$ ipython --no-banner

In [1]: import numpy as np

In [2]: from numpy import linalg as LA

In [3]: np.set_printoptions(suppress=True, linewidth=160)

In [4]: tidy = lambda a: np.round(a, 3) + 0

In [5]: feats = np.array([[2.3, -2.0, 0.0, -1.0, -1.0, -2.0, 0.0, 2.0],
   ...:     [-2.0, 0.3, 0.0, 1.0, 2.0, 2.0, 2.0, 0.0],
   ...:     [-2.0, 1.0, 2.3, 2.0, 0.0, 1.0, 0.0, -1.0],
   ...:     [2.0, 0.0, 0.0, -0.7, -2.0, -2.0, 2.0, 0.0],
   ...:     [-2.0, -1.0, 2.0, -2.0, 1.3, -1.0, 2.0, -2.0],
   ...:     [-1.0, 1.0, 0.0, 2.0, 1.0, -1.7, 1.0, 0.0],
   ...:     [-2.0, 1.0, 2.0, -2.0, -2.0, 2.0, 2.3, 0.0],
   ...:     [2.0, -2.0, 0.0, -1.0, -1.0, -2.0, 0.0, 2.3]])

In [6]: print(np.allclose(feats @ feats.T, feats.T @ feats))
False

In [7]: print((feats - feats.T) / 2)
[[ 0.   0.   1.  -1.5  0.5 -0.5  1.   0. ]
 [ 0.   0.  -0.5  0.5  1.5  0.5  0.5  1. ]
 [-1.   0.5  0.   1.  -1.   0.5 -1.  -0.5]
 [ 1.5 -0.5 -1.   0.   0.  -2.   2.   0.5]
 [-0.5 -1.5  1.   0.   0.  -1.   2.  -0.5]
 [ 0.5 -0.5 -0.5  2.   1.   0.  -0.5  1. ]
 [-1.  -0.5  1.  -2.  -2.   0.5  0.   0. ]
 [ 0.  -1.   0.5 -0.5  0.5 -1.   0.   0. ]]

In [8]: print(tidy(LA.det(feats)))
-326.834

In [9]: print(tidy(np.abs(LA.svd(feats)[2][-1])))
[0.458 0.537 0.429 0.228 0.476 0.04  0.025 0.195]

In [10]: print(np.argsort(-LA.norm(feats, axis=0).round(6), kind="stable")[:3])
[0 5 3]

In [11]: print(tidy(LA.norm(feats, 2) / LA.norm(feats)))
0.692

In [12]: K = np.loadtxt("a.csv", delimiter=",")

In [13]: print(tidy(K))
[[-1.542 -0.351 -0.189  0.389 -0.029 -0.068 -0.395  0.016  0.402]
 [-0.351 -0.394 -1.073 -0.633 -0.255 -0.033  0.748 -0.197  0.464]
 [-0.189 -1.073 -0.077  1.134 -0.366 -0.332 -0.119  0.269  0.308]
 [ 0.389 -0.633  1.134 -1.473 -0.633 -0.453 -0.477 -0.937 -0.479]
 [-0.029 -0.255 -0.366 -0.633 -1.338 -0.151  0.871  0.648 -0.289]
 [-0.068 -0.033 -0.332 -0.453 -0.151  0.113 -0.188  0.207 -0.032]
 [-0.395  0.748 -0.119 -0.477  0.871 -0.188 -0.925 -0.678  1.284]
 [ 0.016 -0.197  0.269 -0.937  0.648  0.207 -0.678 -0.9   -0.339]
 [ 0.402  0.464  0.308 -0.479 -0.289 -0.032  1.284 -0.339 -0.465]]

In [14]: # rows and columns are dependent

In [15]: rk = LA.matrix_rank(K)

In [16]: print(rk)
7

In [17]: N = LA.svd(K)[2][rk:].T

In [18]: print([int(LA.matrix_rank(K[:i])) for i in range(1, len(K) + 1)])
[1, 2, 3, 4, 5, 6, 7, 7, 7]

In [19]: print(np.allclose(K @ N, 0))
True

In [20]: print(LA.matrix_rank(K.T @ K), LA.matrix_rank(K @ K.T))
7 7

In [21]: print([int(LA.matrix_rank(K[:, :j + 1])) for j in range(9)])
[1, 2, 3, 4, 5, 6, 7, 7, 7]

In [22]: print(N.shape)
(9, 2)

In [23]: print([int(LA.matrix_rank(np.delete(K, i, axis=0))) for i in range(9)])
[7, 7, 7, 7, 7, 7, 7, 7, 7]

In [24]: evals, V = LA.eigh(K)

In [25]: print(tidy(V.T @ V))
[[1. 0. 0. 0. 0. 0. 0. 0. 0.]
 [0. 1. 0. 0. 0. 0. 0. 0. 0.]
 [0. 0. 1. 0. 0. 0. 0. 0. 0.]
 [0. 0. 0. 1. 0. 0. 0. 0. 0.]
 [0. 0. 0. 0. 1. 0. 0. 0. 0.]
 [0. 0. 0. 0. 0. 1. 0. 0. 0.]
 [0. 0. 0. 0. 0. 0. 1. 0. 0.]
 [0. 0. 0. 0. 0. 0. 0. 1. 0.]
 [0. 0. 0. 0. 0. 0. 0. 0. 1.]]

In [26]: print(np.abs(V[:, -1]).round(6).argmax())
1

In [27]: print(tidy(V.T @ K @ V))
[[-3.  0.  0.  0.  0.  0.  0.  0.  0.]
 [ 0. -3.  0.  0.  0.  0.  0.  0.  0.]
 [ 0.  0. -2.  0.  0.  0.  0.  0.  0.]
 [ 0.  0.  0. -1.  0.  0.  0.  0.  0.]
 [ 0.  0.  0.  0. -1.  0.  0.  0.  0.]
 [ 0.  0.  0.  0.  0.  0.  0.  0.  0.]
 [ 0.  0.  0.  0.  0.  0.  0.  0.  0.]
 [ 0.  0.  0.  0.  0.  0.  0.  1.  0.]
 [ 0.  0.  0.  0.  0.  0.  0.  0.  2.]]

In [28]: print(tidy(evals.sum()), tidy(np.trace(K)))
-7.0 -7.0

In [29]: print(tidy(evals))
[-3. -3. -2. -1. -1.  0.  0.  1.  2.]

In [30]: print(np.unique(evals.round(6) + 0, return_counts=True)[1])
[2 1 2 2 1 1]

In [31]: print(tidy(LA.eigvalsh(K @ K)))
[0. 0. 1. 1. 1. 4. 4. 9. 9.]

In [32]: print(tidy(np.abs(V[:, -1])))
[0.084 0.519 0.512 0.403 0.162 0.118 0.411 0.039 0.297]
